In [1]: import numpy as np

In [2]: import numpy.linalg as la

In [3]: np.set_printoptions(suppress=True, linewidth=200)

In [4]: out = np.array([[2, 1, 0], [1, 2, 0], [1, 2, 2]])

In [5]: J = out + out.T

In [6]: J
Out[6]: 
array([[4, 2, 1],
       [2, 4, 2],
       [1, 2, 4]])

In [7]: round(float(np.abs(la.eigvals(J)).max()), 1)
Out[7]: 7.4

In [8]: np.allclose(J @ J.T, J.T @ J)
Out[8]: True

In [9]: W = np.array([[1, 4], [2, -5], [2, 3]])

In [10]: b = np.array([3, 0])

In [11]: H = np.maximum(J @ W + b, 0)

In [12]: la.matrix_rank(H)
Out[12]: np.int64(2)

In [13]: H
Out[13]: 
array([[13,  9],
       [17,  0],
       [16,  6]])

In [14]: np.round((H > 0).mean(axis=0), 1)
Out[14]: array([1. , 0.7])

In [15]: W2 = np.array([[8, 0], [9, 4]])

In [16]: (H @ W2).round(6).argmax(axis=1)
Out[16]: array([0, 0, 0])

In [17]: W @ W2
Out[17]: 
array([[ 44,  16],
       [-29, -20],
       [ 43,  12]])

In [18]: H @ W2
Out[18]: 
array([[185,  36],
       [136,   0],
       [182,  24]])

In [19]: evals, vecs = la.eigh(J)

In [20]: np.round(la.eigvalsh(J + 3 * np.eye(3)), 1)
Out[20]: array([ 4.6,  6. , 10.4])

In [21]: np.round(vecs.T @ vecs, 1) + 0
Out[21]: 
array([[1., 0., 0.],
       [0., 1., 0.],
       [0., 0., 1.]])

In [22]: round(evals.sum(), 1), np.trace(J)
Out[22]: (np.float64(12.0), np.int64(12))

In [23]: np.round(vecs.T @ J @ vecs, 1) + 0
Out[23]: 
array([[1.6, 0. , 0. ],
       [0. , 3. , 0. ],
       [0. , 0. , 7.4]])

In [24]: np.abs(vecs[:, -1]).round(6).argmax()
Out[24]: np.int64(1)

In [25]: np.round(la.eigvalsh(J @ J), 1)
Out[25]: array([ 2.6,  9. , 54.4])

In [26]: rng = np.random.default_rng(209)

In [27]: labels = rng.permutation(3)

In [28]: labels
Out[28]: array([2, 1, 0])

In [29]: out = J[labels][:, labels]

In [30]: np.diag(out)
Out[30]: array([4, 4, 4])

In [31]: out
Out[31]: 
array([[4, 2, 1],
       [2, 4, 2],
       [1, 2, 4]])

In [32]: np.einsum("ii->", J)
Out[32]: np.int64(12)

In [33]: np.round(la.eigvals(J), 1)
Out[33]: array([7.4, 3. , 1.6])

In [34]: np.kron(np.eye(2, dtype=int), J)
Out[34]: 
array([[4, 2, 1, 0, 0, 0],
       [2, 4, 2, 0, 0, 0],
       [1, 2, 4, 0, 0, 0],
       [0, 0, 0, 4, 2, 1],
       [0, 0, 0, 2, 4, 2],
       [0, 0, 0, 1, 2, 4]])

In [35]: round(float(la.eigvals(J).sum().real), 1)
Out[35]: 12.0

In [36]: np.einsum("ij,ji->", J, J)
Out[36]: np.int64(66)

In [37]: M = np.load("block7.npy")

In [38]: M.round(1)
Out[38]: 
array([[-1.4,  1.4,  1.2, -1.8],
       [-2.5, -1.2,  0.1,  1.1],
       [-0.7,  2. , -2. ,  0.7],
       [ 0.4,  1.3,  1.8,  2. ]])

In [39]: out = la.inv(M)

In [40]: (np.abs(out) > 1e-9).astype(int)
Out[40]: 
array([[1, 1, 1, 1],
       [1, 1, 1, 1],
       [1, 1, 1, 1],
       [1, 1, 1, 1]])

In [41]: out.round(1) + 0
Out[41]: 
array([[-0.2, -0.3, -0.1,  0. ],
       [ 0.2, -0.1,  0.2,  0.1],
       [ 0.1,  0. , -0.2,  0.2],
       [-0.2,  0.1,  0.1,  0.2]])

In [42]: np.round(la.cond(M), 1)
Out[42]: np.float64(1.0)
